% python3 -q
>>> import numpy as np
>>> np.set_printoptions(suppress=True, linewidth=120)
>>> rd = lambda a: np.round(a, 2) + 0
>>> arr = np.load("case5.npy")
>>> arr
array([[ 1.74,  0.26, -1.74],
       [ 0.47,  1.53, -0.47],
       [-0.51,  2.51,  0.51],
       [ 0.14,  1.86, -0.14],
       [ 5.18, -3.18, -5.18],
       [ 2.59, -0.59, -2.59],
       [ 0.83,  1.17, -0.83],
       [-1.96,  3.96,  1.96],
       [ 0.74,  1.26, -0.74],
       [-1.43,  3.43,  1.43],
       [-2.08,  4.08,  2.08],
       [ 1.18,  0.82, -1.18],
       [ 2.16, -0.16, -2.16],
       [-0.01,  2.01,  0.01],
       [ 2.03, -0.03, -2.03],
       [ 2.6 , -0.6 , -2.6 ],
       [ 0.66,  1.34, -0.66],
       [-2.38,  4.38,  2.38],
       [-0.23,  2.23,  0.23],
       [ 2.99, -0.99, -2.99],
       [ 0.84,  1.16, -0.84],
       [ 2.89, -0.89, -2.89],
       [ 2.51, -0.51, -2.51],
       [ 0.21,  1.79, -0.21],
       [ 0.19,  1.81, -0.19],
       [ 2.54, -0.54, -2.54],
       [-0.37,  2.37,  0.37],
       [ 3.39, -1.39, -3.39]])
>>> w1 = np.array([[0, 5, 3], [-1, 2, 1], [-5, -1, 1]])
>>> coef = np.array([0, 0, 0])
>>> H = np.maximum(arr @ w1 + coef, 0)
>>> np.linalg.matrix_rank(H)
np.int64(3)
>>> rd((H > 0).mean(axis=0))
array([0.61, 0.86, 0.93])
>>> (H > 0).astype(int)
array([[1, 1, 1],
       [1, 1, 1],
       [0, 1, 1],
       [0, 1, 1],
       [1, 1, 1],
       [1, 1, 1],
       [1, 1, 1],
       [0, 0, 1],
       [1, 1, 1],
       [0, 0, 1],
       [0, 0, 0],
       [1, 1, 1],
       [1, 1, 1],
       [0, 1, 1],
       [1, 1, 1],
       [1, 1, 1],
       [1, 1, 1],
       [0, 0, 0],
       [0, 1, 1],
       [1, 1, 1],
       [1, 1, 1],
       [1, 1, 1],
       [1, 1, 1],
       [0, 1, 1],
       [0, 1, 1],
       [1, 1, 1],
       [0, 1, 1],
       [1, 1, 1]])
>>> W2 = np.array([[-3, -2, -1], [-2, 2, 0], [3, -2, 0]])
>>> (H @ W2).round(6).argmax(axis=1)
array([1, 1, 1, 1, 1, 1, 1, 0, 1, 0, 0, 1, 1, 1, 1, 1, 1, 0, 1, 1, 1, 1, 1, 1, 1, 1, 1, 1])
>>> w1 @ W2
array([[-1,  4,  0],
       [ 2,  4,  1],
       [20,  6,  5]])
>>> lab = arr[:, 0] > np.median(arr[:, 0])
>>> f = arr[lab].mean(axis=0) - arr[~lab].mean(axis=0)
>>> rd((((arr - arr.mean(axis=0)) @ f > 0) == lab).mean())
np.float64(0.93)
>>> ((arr - arr.mean(axis=0)) @ f > 0).astype(int)
array([1, 0, 0, 0, 1, 1, 0, 0, 0, 0, 0, 1, 1, 0, 1, 1, 0, 0, 0, 1, 0, 1, 1, 0, 0, 1, 0, 1])
>>> lab.astype(int)
array([1, 0, 0, 0, 1, 1, 1, 0, 0, 0, 0, 1, 1, 0, 1, 1, 0, 0, 0, 1, 1, 1, 1, 0, 0, 1, 0, 1])
>>> np.argsort(-np.abs(f).round(6), kind="stable")
array([0, 1, 2])
>>> rd(arr @ np.linalg.pinv(arr) @ arr)
array([[ 1.74,  0.26, -1.74],
       [ 0.47,  1.53, -0.47],
       [-0.51,  2.51,  0.51],
       [ 0.14,  1.86, -0.14],
       [ 5.18, -3.18, -5.18],
       [ 2.59, -0.59, -2.59],
       [ 0.83,  1.17, -0.83],
       [-1.96,  3.96,  1.96],
       [ 0.74,  1.26, -0.74],
       [-1.43,  3.43,  1.43],
       [-2.08,  4.08,  2.08],
       [ 1.18,  0.82, -1.18],
       [ 2.16, -0.16, -2.16],
       [-0.01,  2.01,  0.01],
       [ 2.03, -0.03, -2.03],
       [ 2.6 , -0.6 , -2.6 ],
       [ 0.66,  1.34, -0.66],
       [-2.38,  4.38,  2.38],
       [-0.23,  2.23,  0.23],
       [ 2.99, -0.99, -2.99],
       [ 0.84,  1.16, -0.84],
       [ 2.89, -0.89, -2.89],
       [ 2.51, -0.51, -2.51],
       [ 0.21,  1.79, -0.21],
       [ 0.19,  1.81, -0.19],
       [ 2.54, -0.54, -2.54],
       [-0.37,  2.37,  0.37],
       [ 3.39, -1.39, -3.39]])
>>> rd(np.trace(np.linalg.pinv(arr) @ arr))
np.float64(2.0)
>>> try:
...     np.linalg.inv(arr)
... except np.linalg.LinAlgError as e:
...     print(repr(e))
... 
LinAlgError('Last 2 dimensions of the array must be square')
>>> np.abs(np.diag(np.linalg.qr(arr)[1])) > 1e-9
array([ True,  True, False])
